$ python3 -q
>>> import numpy as np
>>> import numpy.linalg as la
>>> np.set_printoptions(precision=1, suppress=True, linewidth=200, floatmode="fixed")
>>> X = np.array([[0, 2, -2], [2, 0, 2], [-2, 2, 0]])
>>> def softmax(z):
...     e = np.exp(z - z.max(axis=-1, keepdims=True))
...     return e / e.sum(axis=-1, keepdims=True)
... 
>>> softmax(X[1] + -3)
array([0.5, 0.1, 0.5])
>>> att = X @ X.T / np.sqrt(3)
>>> np.round(softmax(att), 1) + 0
array([[0.9, 0.0, 0.1],
       [0.0, 1.0, 0.0],
       [0.1, 0.0, 0.9]])
>>> np.round(softmax(att)[1] @ X, 1) + 0
array([2.0, 0.0, 2.0])
>>> np.round(softmax(att + np.triu(np.full(att.shape, -np.inf), 1)), 1) + 0
array([[1.0, 0.0, 0.0],
       [0.0, 1.0, 0.0],
       [0.1, 0.0, 0.9]])
>>> E = np.load("mat.npy")
>>> E
array([[1.0, 0.0, 0.0, 0.0],
       [0.0, 1.0, 0.0, 0.0],
       [0.5, 0.0, 0.5, 0.0],
       [0.5, 0.0, 0.0, 0.5]])
>>> round(la.det(2 * X), 1), np.round(la.det(X), 1)
(np.float64(-128.0), np.float64(-16.0))
>>> np.einsum("ii->", X)
np.int64(0)
>>> la.eigvals(X)
array([ 2.0, -4.0,  2.0])
>>> out = np.array([[3, 0, -3, -3], [1, -2, 1, 2], [3, -1, -2, 0], [-3, -3, -2, 3]])
>>> W0 = out + out.T
>>> W0
array([[ 6,  1,  0, -6],
       [ 1, -4,  0, -1],
       [ 0,  0, -4, -2],
       [-6, -1, -2,  6]])
>>> [round(float(la.det(W0[:i, :i])), 2) + 0 for i in range(1, 5)]
[6.0, -25.0, 100.0, 100.0]
>>> np.all(la.eigvalsh(W0) > 0)
np.False_
